>>> import numpy as np
>>> import numpy.linalg as la
>>> np.set_printoptions(suppress=True, linewidth=160)
>>> feats = np.load("dump.npy")
>>> feats
array([[0, 0, 0],
       [2, 0, 1],
       [0, 0, 0]])
>>> # rows 0 and 2 are equal
>>> A2 = np.array([[1, -5, 0], [-5, -3, -4], [-2, -4, -4]])
>>> np.einsum("ij->j", feats)
array([2, 0, 1])
>>> print(np.einsum("ij,ij->i", feats, feats))
[0 5 0]
>>> la.matrix_rank(np.vstack([feats, A2.T]))
np.int64(3)
>>> np.kron(np.eye(2, dtype=int), feats)
array([[0, 0, 0, 0, 0, 0],
       [2, 0, 1, 0, 0, 0],
       [0, 0, 0, 0, 0, 0],
       [0, 0, 0, 0, 0, 0],
       [0, 0, 0, 2, 0, 1],
       [0, 0, 0, 0, 0, 0]])
>>> np.einsum("ii->", feats)
np.int64(0)
>>> round(la.eigvals(feats).sum().real, 2)
np.float64(0.0)
>>> np.round(la.det(2 * feats), 2), round(float(la.det(feats)), 2)
(np.float64(0.0), 0.0)
>>> theta = np.radians(15)
>>> R = np.eye(3)
>>> R[0, 0] = R[1, 1] = np.cos(theta)
>>> R[0, 1], R[1, 0] = -np.sin(theta), np.sin(theta)
>>> R.round(2)
array([[ 0.97, -0.26,  0.  ],
       [ 0.26,  0.97,  0.  ],
       [ 0.  ,  0.  ,  1.  ]])
>>> A2 = feats @ R.T
>>> print(A2.round(2))
[[0.   0.   0.  ]
 [1.93 0.52 1.  ]
 [0.   0.   0.  ]]
>>> np.allclose(la.norm(feats, axis=1), la.norm(A2, axis=1))
True
>>> np.round(la.svd(feats, compute_uv=False), 2), np.round(la.svd(A2, compute_uv=False), 2) + 0
(array([2.24, 0.  , 0.  ]), array([2.24, 0.  , 0.  ]))
>>> print(np.allclose(feats @ feats.T, A2 @ A2.T))
True
>>> round(float(la.det(R)), 2), round(float(np.trace(R)), 2)
(1.0, 2.93)
>>> np.round(la.norm(feats, axis=0), 2)
array([2., 0., 1.])
>>> np.round(la.norm(feats, 1), 2), np.round(la.norm(feats, np.inf), 2)
(np.float64(2.0), np.float64(3.0))
>>> round(la.norm(feats[1], 1), 2), round(float(la.norm(feats[1], np.inf)), 2)
(np.float64(3.0), 2.0)
>>> round(float(la.norm(feats, 2)), 2)
2.24
>>> la.norm(feats, axis=1).argmax()
np.int64(1)
>>> print(np.round(la.norm(feats) ** 2 / la.norm(feats, 2) ** 2, 2))
1.0
>>> print(np.round(la.norm(feats, "nuc"), 2))
2.24
>>> round(la.norm(feats[1] - feats[0]), 2)
np.float64(2.24)
>>> feats[1] @ feats[0]
np.int64(0)
>>> theta = np.deg2rad(11)
>>> mat = np.eye(2)
>>> mat[np.ix_([0, 1], [0, 1])] = [[np.cos(theta), -np.sin(theta)], [np.sin(theta), np.cos(theta)]]
>>> mat.round(2)
array([[ 0.98, -0.19],
       [ 0.19,  0.98]])
>>> # columns are unit length and at right angles
>>> Q = mat.astype(float).copy()
>>> for j in range(2):
...     Q[:, j] -= Q[:, :j] @ (Q[:, :j].T @ Q[:, j])
...     Q[:, j] /= la.norm(Q[:, j])
... 
>>> Q.round(2)
array([[ 0.98, -0.19],
       [ 0.19,  0.98]])
>>> np.round(Q.T @ mat, 2) + 0
array([[1., 0.],
       [0., 1.]])
>>> M = np.loadtxt("data.csv", delimiter=",")
>>> print(M.round(2))
[[-0.78  0.55  0.3 ]
 [-0.47 -0.83  0.3 ]
 [ 0.42  0.09  0.9 ]]
>>> np.round(la.pinv(M), 2)
array([[-0.78, -0.47,  0.42],
       [ 0.55, -0.83,  0.09],
       [ 0.3 ,  0.3 ,  0.9 ]])
>>> np.round(la.svd(M, compute_uv=False), 2)
array([1., 1., 1.])
>>> np.round(M @ M.T, 2) + 0
array([[1., 0., 0.],
       [0., 1., 0.],
       [0., 0., 1.]])
>>> x0 = np.array([2, -1, 0])
>>> np.round(M.T @ (M @ x0), 2) + 0
array([ 2., -1.,  0.])
>>> round(float(la.norm(x0)), 2), round(la.norm(M @ x0), 2)
(2.24, np.float64(2.24))
>>> 3 - la.matrix_rank(M - np.eye(3), tol=1e-8)
np.int64(1)
>>> np.round(np.sort(np.abs(np.degrees(np.angle(la.eigvals(M))))), 2)
array([  0.  , 148.54, 148.54])
>>> arr = np.array([[-0.1, 0.1, -0.5],
...     [-1.0, 1.5, -0.4],
...     [-1.6, -1.9, -2.2],
...     [0.0, -1.2, 0.4],
...     [2.3, -0.8, 1.4],
...     [0.2, -0.3, -0.8],
...     [0.4, 1.0, -0.3],
...     [-0.1, -1.0, 0.6],
...     [-0.7, 2.1, 1.1],
...     [-1.1, -1.4, 0.0],
...     [1.0, 1.0, 0.2],
...     [-0.1, 0.0, -0.3],
...     [1.7, 0.1, 0.4],
...     [-0.7, -0.4, 1.6]])
>>> arr[1] *= 20
>>> arr
array([[ -0.1,   0.1,  -0.5],
       [-20. ,  30. ,  -8. ],
       [ -1.6,  -1.9,  -2.2],
       [  0. ,  -1.2,   0.4],
       [  2.3,  -0.8,   1.4],
       [  0.2,  -0.3,  -0.8],
       [  0.4,   1. ,  -0.3],
       [ -0.1,  -1. ,   0.6],
       [ -0.7,   2.1,   1.1],
       [ -1.1,  -1.4,   0. ],
       [  1. ,   1. ,   0.2],
       [ -0.1,   0. ,  -0.3],
       [  1.7,   0.1,   0.4],
       [ -0.7,  -0.4,   1.6]])
>>> # row 1 is much longer than the rest
>>> G = np.cov(arr, rowvar=False)
>>> print(round(np.corrcoef(arr[:, 0], arr[:, 1])[0, 1], 2))
-0.97
>>> print(np.argsort(-arr.std(axis=0).round(6), kind="stable"))
[1 0 2]
>>> print(np.round(np.corrcoef(arr.T), 2))
[[ 1.   -0.97  0.93]
 [-0.97  1.   -0.89]
 [ 0.93 -0.89  1.  ]]
>>> np.argwhere(np.triu(np.abs(np.corrcoef(arr.T)) > 0.8, 1))
array([[0, 1],
       [0, 2],
       [1, 2]])
>>> np.round(la.eigvalsh(G)[::-1], 2)
array([99.59,  1.71,  0.58])
>>> np.round(np.polyfit(arr[:, 0], arr[:, 1], 1), 2)
array([-1.44,  0.02])
>>> G.shape
(3, 3)
